$ python3 -q
>>> import numpy as np
>>> import numpy.linalg as la
>>> np.set_printoptions(precision=2, suppress=True, linewidth=120)
>>> tidy = lambda a: np.round(a, 2) + 0
>>> X = np.load("test12.npy")
>>> X
array([[-0.1 ,  1.1 ,  0.7 , -0.3 ],
       [-1.6 , -0.8 , -0.6 ,  0.1 ],
       [-1.3 , -1.  , -0.2 , -0.4 ],
       [ 0.2 , -1.  ,  1.4 ,  1.9 ],
       [-0.14,  1.14,  0.77, -0.35]])
>>> X @ X
Traceback (most recent call last):
  File "<python-input-6>", line 1, in <module>
    X @ X
    ~~^~~
ValueError: matmul: Input operand 1 has a mismatch in its core dimension 0, with gufunc signature (n?,k),(k,m?)->(n?,m?) (size 5 is different from 4)
>>> C2 = X.T @ X
>>> (X @ X.T).shape
(5, 5)
>>> tidy(la.svd(X, compute_uv=False) ** 2)
array([7.57, 6.79, 2.29, 0.25])
>>> np.allclose(C2, C2.T)
True
>>> la.matrix_rank(C2)
np.int64(4)
>>> W1 = np.array([[2, -2], [0, 1], [1, 2], [-1, 2]])
>>> beta = np.array([1, -2])
>>> hid = np.maximum(X @ W1 + beta, 0)
>>> (hid > 0).mean(axis=0)
array([0.6, 0.6])
>>> (hid > 0).astype(int)
array([[1, 1],
       [0, 0],
       [0, 0],
       [1, 1],
       [1, 1]])
>>> tidy(hid)
array([[1.8 , 0.1 ],
       [0.  , 0.  ],
       [0.  , 0.  ],
       [0.9 , 3.2 ],
       [1.84, 0.26]])
>>> C = np.array([[5, 3, 4], [1, 4, 0]])
>>> W1 @ C
array([[ 8, -2,  8],
       [ 1,  4,  0],
       [ 7, 11,  4],
       [-3,  5, -4]])
>>> x0 = np.array([1, -1])
>>> rhs = hid @ x0
>>> tidy(la.pinv(hid) @ hid)
array([[1., 0.],
       [0., 1.]])
>>> try:
...     la.solve(hid, rhs)
... except la.LinAlgError as e:
...     print(e)
... 
Last 2 dimensions of the array must be square
>>> rng = np.random.default_rng(69)
>>> rhs = rhs + 0.02 * rng.normal(size=5)
>>> tidy(rhs)
array([ 1.71,  0.01,  0.05, -2.32,  1.55])
>>> beta, *_ = la.lstsq(hid, rhs)
>>> tidy(hid.T @ (rhs - hid @ beta))
array([0., 0.])
>>> tidy(beta)
array([ 1.  , -1.01])
>>> E = np.loadtxt("arr.csv", delimiter=",")
>>> E
array([[-0.86, -0.2 , -0.18,  0.93],
       [-0.35, -0.07, -0.6 ,  0.5 ],
       [ 0.99,  0.38,  0.6 , -1.  ],
       [-0.41, -0.11, -0.96,  0.67],
       [ 0.81,  0.24,  1.  , -0.95],
       [-0.64, -0.12, -0.24,  0.76],
       [ 0.04,  0.03,  0.78, -0.19],
       [-0.84, -0.19, -0.26,  0.92],
       [ 0.12,  0.04,  0.74, -0.27],
       [-0.94, -0.3 , -0.97,  0.99],
       [ 0.41,  0.06, -0.21, -0.48],
       [ 0.37,  0.08,  0.73, -0.55],
       [ 0.93,  0.22, -0.87, -0.96],
       [-0.92, -0.31, -1.  ,  0.99],
       [ 0.72,  0.17,  0.89, -0.87],
       [-0.87, -0.21, -0.4 ,  0.94],
       [ 0.27,  0.01, -0.89, -0.17]])
>>> cen = E - E.mean(axis=0)
>>> left, sv, Vt = la.svd(cen, full_matrices=False)
>>> np.abs(Vt[0]).argmax()
np.int64(3)
>>> tidy((sv ** 2).sum() ** 2 / (sv ** 4).sum())
np.float64(1.42)
>>> tidy(Vt[0] * np.sign(Vt[0, np.abs(Vt[0]).argmax()]))
array([-0.57, -0.16, -0.48,  0.65])
>>> tidy(cen.mean(axis=0))
array([0., 0., 0., 0.])
>>> x0 = np.array([-3, -1, 3, 0])
>>> tidy(X @ (2 * x0))
array([2.6 , 7.6 , 8.6 , 9.2 , 3.18])
>>> X @ np.eye(4)[2]
array([ 0.7 , -0.6 , -0.2 ,  1.4 ,  0.77])
>>> np.sign((X @ x0).round(6))
array([1., 1., 1., 1., 1.])
>>> la.norm(X @ x0) <= la.norm(X, 2) * la.norm(x0) + 1e-9
np.True_
>>> tidy(X * x0)
array([[ 0.3 , -1.1 ,  2.1 ,  0.  ],
       [ 4.8 ,  0.8 , -1.8 ,  0.  ],
       [ 3.9 ,  1.  , -0.6 ,  0.  ],
       [-0.6 ,  1.  ,  4.2 ,  0.  ],
       [ 0.42, -1.14,  2.31,  0.  ]])
>>> (X @ x0).argmax()
np.int64(3)
>>> tidy((X * x0).sum(axis=1))
array([1.3 , 3.8 , 4.3 , 4.6 , 1.59])
>>> W0 = np.load("out16.npy")
>>> W0
array([[-1,  0,  0],
       [ 0,  1,  0],
       [ 0,  0,  0]])
>>> A2 = np.c_[E[:, :3] @ np.array([[3, 2, 2], [1, 1, 0], [-2, 2, 0]]), np.array([0, 0, -1, -1, 2, -2, 1, 1, 0, -2, -2, 2, 0, 2, 0, -1, -2])]
>>> tidy(A2)
array([[-2.42, -2.28, -1.72,  0.  ],
       [ 0.08, -1.97, -0.7 ,  0.  ],
       [ 2.15,  3.56,  1.98, -1.  ],
       [ 0.58, -2.85, -0.82, -1.  ],
       [ 0.67,  3.86,  1.62,  2.  ],
       [-1.56, -1.88, -1.28, -2.  ],
       [-1.41,  1.67,  0.08,  1.  ],
       [-2.19, -2.39, -1.68,  1.  ],
       [-1.08,  1.76,  0.24,  0.  ],
       [-1.18, -4.12, -1.88, -2.  ],
       [ 1.71,  0.46,  0.82, -2.  ],
       [-0.27,  2.28,  0.74,  2.  ],
       [ 4.75,  0.34,  1.86,  0.  ],
       [-1.07, -4.15, -1.84,  2.  ],
       [ 0.55,  3.39,  1.44,  0.  ],
       [-2.02, -2.75, -1.74, -1.  ],
       [ 2.6 , -1.23,  0.54, -2.  ]])
>>> tidy(la.norm(A2 - E @ la.lstsq(E, A2)[0], axis=0))
array([0.  , 0.  , 0.  , 4.95])
>>> tidy(la.lstsq(E, A2[:, 0])[0])
array([ 3.,  1., -2.,  0.])
>>> tidy(la.norm(la.qr(E)[0].T @ A2, axis=0) ** 2 / ((A2 ** 2).sum(axis=0) + 1e-12))
array([1.  , 1.  , 1.  , 0.26])
>>> la.matrix_rank(np.c_[E, A2])
np.int64(5)
